$ ipython --no-banner

In [1]: import numpy as np

In [2]: from numpy import linalg as LA

In [3]: np.set_printoptions(precision=1, suppress=True, linewidth=100)

In [4]: def rd(a):
   ...:     return np.round(a, 1) + 0
   ...: 

In [5]: u = np.array([-2, -3, 3, -3])

In [6]: v = np.array([1, -2, -2, 2])

In [7]: E = u[:, None] + v[None, :]

In [8]: E
Out[8]: 
array([[-1, -4, -4,  0],
       [-2, -5, -5, -1],
       [ 4,  1,  1,  5],
       [-2, -5, -5, -1]])

In [9]: print(rd(E @ LA.pinv(E) @ E))
[[-1. -4. -4.  0.]
 [-2. -5. -5. -1.]
 [ 4.  1.  1.  5.]
 [-2. -5. -5. -1.]]

In [10]: np.abs(np.diag(LA.qr(E)[1])) > 1e-9
Out[10]: array([ True,  True, False, False])

In [11]: W0 = np.load("out19.npy")

In [12]: W0
Out[12]: 
array([[ 0,  0,  0],
       [ 0,  0, -1],
       [ 0,  1,  0]])

In [13]: # splits into 2 blocks

In [14]: (LA.matrix_power((W0 != 0) + (W0.T != 0) + np.eye(3), 3) > 0).astype(int)
Out[14]: 
array([[1, 0, 0],
       [0, 1, 1],
       [0, 1, 1]])

In [15]: print(rd(np.sort(LA.eigvals(W0).real)))
[0. 0. 0.]

In [16]: rd(LA.det(W0))
Out[16]: np.float64(0.0)

In [17]: print(np.flatnonzero(LA.matrix_power((W0 != 0) + (W0.T != 0) + np.eye(3), 3)[1]))
[1 2]

In [18]: print((W0 != 0).astype(int))
[[0 0 0]
 [0 0 1]
 [0 1 0]]

In [19]: mat = np.array([[5.0, 1.0], [0.0, 5.0]])

In [20]: mat
Out[20]: 
array([[5., 1.],
       [0., 5.]])

In [21]: rd(LA.eigvals(mat).sum().real)
Out[21]: np.float64(10.0)

In [22]: np.einsum("ij,ji->", mat, mat)
Out[22]: np.float64(50.0)

In [23]: rd(LA.det(mat.T))
Out[23]: np.float64(25.0)

In [24]: rd(LA.det(mat[::-1]))
Out[24]: np.float64(-25.0)

In [25]: W1 = np.array([[5, 9, 5, 2, 9], [3, 9, 2, 4, 8]])

In [26]: beta = np.array([-5, -5, 8, 4, 0])

In [27]: H = np.maximum(mat @ W1 + beta, 0)

In [28]: H
Out[28]: 
array([[23., 49., 35., 18., 53.],
       [10., 40., 18., 24., 40.]])

In [29]: print((H > 0).astype(int))
[[1 1 1 1 1]
 [1 1 1 1 1]]

In [30]: Z = np.array([[-4, 5], [5, -1], [-4, -3], [1, -5], [0, 0]])

In [31]: H @ Z
Out[31]: 
array([[  31., -129.],
       [ 112., -164.]])

In [32]: rng = np.random.default_rng(234)

In [33]: lab = rng.permutation(2)

In [34]: lab
Out[34]: array([0, 1])

In [35]: Y = mat[lab][:, lab]

In [36]: np.trace(Y)
Out[36]: np.float64(10.0)

In [37]: Y
Out[37]: 
array([[5., 1.],
       [0., 5.]])

In [38]: t3 = np.stack([Y, 3 * Y, Y[::-1]])

In [39]: rd(LA.norm(t3, axis=(1, 2)))
Out[39]: array([ 7.1, 21.4,  7.1])

In [40]: rd(LA.det(t3))
Out[40]: array([ 25., 225., -25.])

In [41]: t3.sum(axis=0)
Out[41]: 
array([[20.,  9.],
       [ 5., 21.]])

In [42]: M = np.load("sample9.npy")

In [43]: print(M)
[[ 0. -1. -2. -2.]
 [-1.  0.  0.  0.]
 [-2.  0.  0.  0.]
 [-2.  0.  0.  0.]]

In [44]: # rows and columns are dependent

In [45]: Uu, s, Vt = LA.svd(M)

In [46]: np.argmax(s[:-1] / (s[1:] + 1e-6)) + 1
Out[46]: np.int64(2)

In [47]: rd(s)
Out[47]: array([3., 3., 0., 0.])

In [48]: Y = Uu[:, :2] @ np.diag(s[:2]) @ Vt[:2]

In [49]: rd(np.abs(M - Y).max())
Out[49]: np.float64(0.0)

In [50]: print(rd(LA.norm(M - Y) / LA.norm(M)))
0.0

In [51]: print(rd(LA.norm(M - Y, 2)), rd(s[2]))
0.0 0.0

In [52]: rd(Y)
Out[52]: 
array([[ 0., -1., -2., -2.],
       [-1.,  0.,  0.,  0.],
       [-2.,  0.,  0.,  0.],
       [-2.,  0.,  0.,  0.]])

In [53]: evals, V = LA.eigh(M)

In [54]: x0 = np.array([-3, 4, -2, -1])

In [55]: print(rd(LA.eigvalsh(M[1:, 1:])))
[0. 0. 0.]

In [56]: rd(V * np.maximum(evals, 0) @ V.T)
Out[56]: 
array([[ 1.5, -0.5, -1. , -1. ],
       [-0.5,  0.2,  0.3,  0.3],
       [-1. ,  0.3,  0.7,  0.7],
       [-1. ,  0.3,  0.7,  0.7]])

In [57]: print(x0 @ M @ x0)
-12.0

In [58]: (np.sign(V[:, -1].round(6)) == np.sign(V[0, -1].round(6))).astype(int)
Out[58]: array([1, 0, 0, 0])

In [59]: rd(V * np.abs(evals) @ V.T)
Out[59]: 
array([[3. , 0. , 0. , 0. ],
       [0. , 0.3, 0.7, 0.7],
       [0. , 0.7, 1.3, 1.3],
       [0. , 0.7, 1.3, 1.3]])

In [60]: F = np.loadtxt("data.csv", delimiter=",")

In [61]: F
Out[61]: 
array([[-3., -1., -3., -1., -3., -1.],
       [-9.,  5., -9.,  5., -9.,  5.],
       [-8., -2., -8., -2., -8., -2.],
       [-3., -1., -3., -1., -3., -1.],
       [-9.,  5., -9.,  5., -9.,  5.],
       [-8., -2., -8., -2., -8., -2.]])

In [62]: rk = LA.matrix_rank(F)

In [63]: rk
Out[63]: np.int64(2)

In [64]: N = LA.svd(F)[2][rk:].T

In [65]: rd(F @ N)
Out[65]: 
array([[0., 0., 0., 0.],
       [0., 0., 0., 0.],
       [0., 0., 0., 0.],
       [0., 0., 0., 0.],
       [0., 0., 0., 0.],
       [0., 0., 0., 0.]])

In [66]: [int(LA.matrix_rank(F[:, :j + 1])) for j in range(6)]
Out[66]: [1, 2, 2, 2, 2, 2]

In [67]: [int(LA.matrix_rank(np.delete(F, i, axis=0))) for i in range(6)]
Out[67]: [2, 2, 2, 2, 2, 2]

In [68]: N.shape
Out[68]: (6, 4)

In [69]: [int(LA.matrix_rank(F[:i])) for i in range(1, len(F) + 1)]
Out[69]: [1, 2, 2, 2, 2, 2]
